% ipython --no-banner

In [1]: import numpy as np

In [2]: from numpy import linalg as LA

In [3]: np.set_printoptions(precision=2, suppress=True, linewidth=160, sign=" ")

In [4]: def tidy(a):
   ...:     return np.round(a, 2) + 0
   ...: 

In [5]: J = np.load("m.npy")

In [6]: print(J)
[[ 5  0  0  0  0  0  0  0  0  0]
 [ 0  0  0  0  5  0  0  0  0  0]
 [ 0  0  0  0  0  0  0  3  0  0]
 [ 0  0 -2  0  0  0  0  0  0  0]
 [ 0  0  0  0  0  0  3  0  0  0]
 [ 0  2  0  0  0  0  0  0  0  0]
 [ 0  0  0  0  0  0  0  0  0  4]
 [ 0  0  0 -1  0  0  0  0  0  0]
 [ 0  0  0  0  0  4  0  0  0  0]
 [ 0  0  0  0  0  0  0  0 -3  0]]

In [7]: # 3 groups of indices that never mix

In [8]: rng = np.random.default_rng(742)

In [9]: lab = rng.permutation(10)

In [10]: print(lab)
[ 1  0  5  9  3  7  6  2  8  4]

In [11]: Y = J[lab][:, lab]

In [12]: print(tidy(np.sort(np.abs(LA.eigvals(Y)))))
[ 1.82  1.82  1.82  3.36  3.36  3.36  3.36  3.36  3.36  5.  ]

In [13]: print(np.allclose(Y, J))
False

In [14]: print(np.trace(Y))
5

In [15]: F = np.load("arr.npy")

In [16]: print(F)
[[ 0.2  0.4 -0.4]
 [-0.5 -0.6 -0.4]
 [ 2.   3.   6. ]
 [-0.9 -0.7 -0.8]
 [ 0.1 -0.8  0.9]
 [-0.1 -1.3  0.8]
 [ 0.  -0.4  1.8]
 [-0.9  1.3 -1.1]
 [-1.3 -0.2 -0.2]
 [ 0.7  0.7  2. ]
 [-1.2 -1.3  2.2]
 [-0.6 -1.4 -1. ]
 [ 0.6  0.  -0.4]
 [-2.  -1.5  0.6]
 [-1.5 -1.   0.2]
 [-0.7 -0.6 -1.4]
 [-0.2 -0.6  1.3]
 [ 1.7  0.1 -0.7]
 [ 1.1  1.1 -0.4]
 [-0.1  2.2 -0.5]
 [ 1.2 -0.3  0.3]
 [ 0.5 -1.4  0.8]
 [-0.8  0.2 -1.2]
 [-0.2 -0.4  0.5]
 [ 0.3 -1.7 -1.4]
 [ 0.4  0.4  0.9]
 [ 0.2  0.2  0.9]
 [ 1.6 -0.8 -0.4]
 [-1.2  1.9  1.2]
 [-2.2 -1.1 -0.7]
 [ 0.2 -0.2 -0.1]
 [ 1.2  0.4  0.1]
 [ 1.   1.4  2.8]
 [ 0.1  0.  -0.5]
 [ 0.9  0.3 -0.8]
 [-2.2  0.1 -0.3]
 [ 0.6 -1.3  0.8]
 [-1.  -1.4  0.7]]

In [17]: Ac = (F - F.mean(axis=0)) / F.std(axis=0)

In [18]: print(tidy(Ac.std(axis=0)))
[ 1.  1.  1.]

In [19]: print(np.argwhere(np.abs(Ac) > 2))
[[  2   1]
 [  2   2]
 [ 19   1]
 [ 29   0]
 [ 35   0]]

In [20]: b = LA.lstsq(np.delete(Ac, 1, axis=1), Ac[:, 1])[0]

In [21]: print(np.abs(b).argmax())
1

In [22]: print(tidy(b))
[ 0.26  0.28]
